% ipython --no-banner

In [1]: import numpy as np

In [2]: import numpy.linalg as la

In [3]: np.set_printoptions(precision=2, suppress=True, linewidth=120, floatmode="fixed")

In [4]: J = np.array([[-8, 5, -6, 0], [5, -4, -2, 1], [-6, -2, -10, -2], [0, 1, -2, 6]])

In [5]: vals, V = la.eig(J)

In [6]: round(float(np.prod(vals)), 2)
Out[6]: 1100.0

In [7]: np.sort(la.eigvals(J @ J))
Out[7]: array([  1.64,  43.60,  70.11, 240.64])

In [8]: np.sort(la.eigvals(la.inv(J)))
Out[8]: array([-0.12, -0.06,  0.15,  0.78])

In [9]: np.sort(la.eigvals(J.T))
Out[9]: array([-15.51,  -8.37,   1.28,   6.60])

In [10]: U, sigma, VT = la.svd(J, full_matrices=False)

In [11]: (sigma > 1e-8).sum()
Out[11]: np.int64(4)

In [12]: sigma
Out[12]: array([15.51,  8.37,  6.60,  1.28])

In [13]: np.round(U.T @ J @ VT.T, 2) + 0
Out[13]: 
array([[15.51,  0.00,  0.00,  0.00],
       [ 0.00,  8.37,  0.00,  0.00],
       [ 0.00,  0.00,  6.60,  0.00],
       [ 0.00,  0.00,  0.00,  1.28]])

In [14]: np.round(U.T @ U, 2) + 0
Out[14]: 
array([[1.00, 0.00, 0.00, 0.00],
       [0.00, 1.00, 0.00, 0.00],
       [0.00, 0.00, 1.00, 0.00],
       [0.00, 0.00, 0.00, 1.00]])

In [15]: x = np.array([7, 1, -8, 7])

In [16]: J * x
Out[16]: 
array([[-56,   5,  48,   0],
       [ 35,  -4,  16,   7],
       [-42,  -2,  80, -14],
       [  0,   1,  16,  42]])

In [17]: J @ x
Out[17]: array([-3, 54, 22, 59])

In [18]: np.einsum("ij,j->i", J, x)
Out[18]: array([-3, 54, 22, 59])

In [19]: la.norm(J @ x) <= la.norm(J, 2) * la.norm(x) + 1e-9
Out[19]: np.True_

In [20]: (J @ x).argmax()
Out[20]: np.int64(3)

In [21]: (J * x).sum(axis=1)
Out[21]: array([-3, 54, 22, 59])

In [22]: Q, V = la.qr(J[:, :2])[0], la.qr(J[:, 2:])[0]

In [23]: sigma = la.svd(Q.T @ V, compute_uv=False)

In [24]: np.degrees(np.arccos(sigma.clip(0, 1)))
Out[24]: array([14.33, 81.34])

In [25]: sigma
Out[25]: array([0.97, 0.15])

In [26]: (sigma > 0.9).sum()
Out[26]: np.int64(1)

In [27]: mat = np.arange(12).reshape(3, 4) + 5

In [28]: mat
Out[28]: 
array([[ 5,  6,  7,  8],
       [ 9, 10, 11, 12],
       [13, 14, 15, 16]])

In [29]: np.argsort(-la.norm(mat, axis=0).round(6), kind="stable")[:3]
Out[29]: array([3, 2, 1])

In [30]: round(float(la.norm(mat, 2) / la.norm(mat)), 2)
Out[30]: 1.0
